% ipython --no-banner

In [1]: import numpy as np

In [2]: np.set_printoptions(precision=1, suppress=True, linewidth=140)

In [3]: W0 = np.load("mat.npy")

In [4]: W0
Out[4]: 
array([[  9.8,  10.4, -14. ],
       [  1.3,  -5.1,  19.3],
       [  7.7,  -0.2,  18.4],
       [ 16.8,   4.3,   9.9],
       [ -6.2, -19. ,   1.2],
       [-13.2,  13.9,  -5.7],
       [  8. , -16.1,   8.8],
       [  6.6,  -0.3,  18.9],
       [-11. ,  -6.6,  15.3],
       [  4.5,   0.6,  19.5],
       [  3.7,  -6.5, -18.6],
       [ -1.9,   4.9, -19.3],
       [  0. ,  12. ,  16. ],
       [ -1.5,  18.2,  -8.3],
       [  5.5, -10. ,  16.4],
       [-10. ,   9.5,  14.5],
       [ 12.6,  -3.4, -15.1],
       [ 12.5,  15.3,  -2.9],
       [  1.4,  11. , -16.7],
       [ 18. ,   8.7,  -1.2],
       [ 15.3,   8.8,   9.5],
       [ 18.6,  -2.7,   7. ],
       [ -5.6,  -4.4, -18.7],
       [ 12.5,  -9.9,  12.1],
       [ 13.7, -12.9,  -6.7]])

In [5]: def softmax(z):
   ...:     e = np.exp(z - z.max(axis=-1, keepdims=True))
   ...:     return e / e.sum(axis=-1, keepdims=True)
   ...: 

In [6]: np.round(softmax(10 * W0[15]), 1) + 0
Out[6]: array([0., 0., 1.])

In [7]: np.round(softmax(W0[15] + 4), 1) + 0
Out[7]: array([0., 0., 1.])

In [8]: softmax(W0).sum(axis=1)
Out[8]: array([1., 1., 1., 1., 1., 1., 1., 1., 1., 1., 1., 1., 1., 1., 1., 1., 1., 1., 1., 1., 1., 1., 1., 1., 1.])

In [9]: att = W0 @ W0.T / np.sqrt(3)

In [10]: softmax(att)[15] @ W0
Out[10]: array([-10. ,   9.5,  14.5])

In [11]: softmax(att).round(6).argmax(axis=1)
Out[11]: array([ 0,  1,  7,  3,  4,  5,  6,  7,  8,  9, 10, 11, 12, 13, 14, 15, 16, 17, 18, 19, 20, 21, 22, 23, 24])
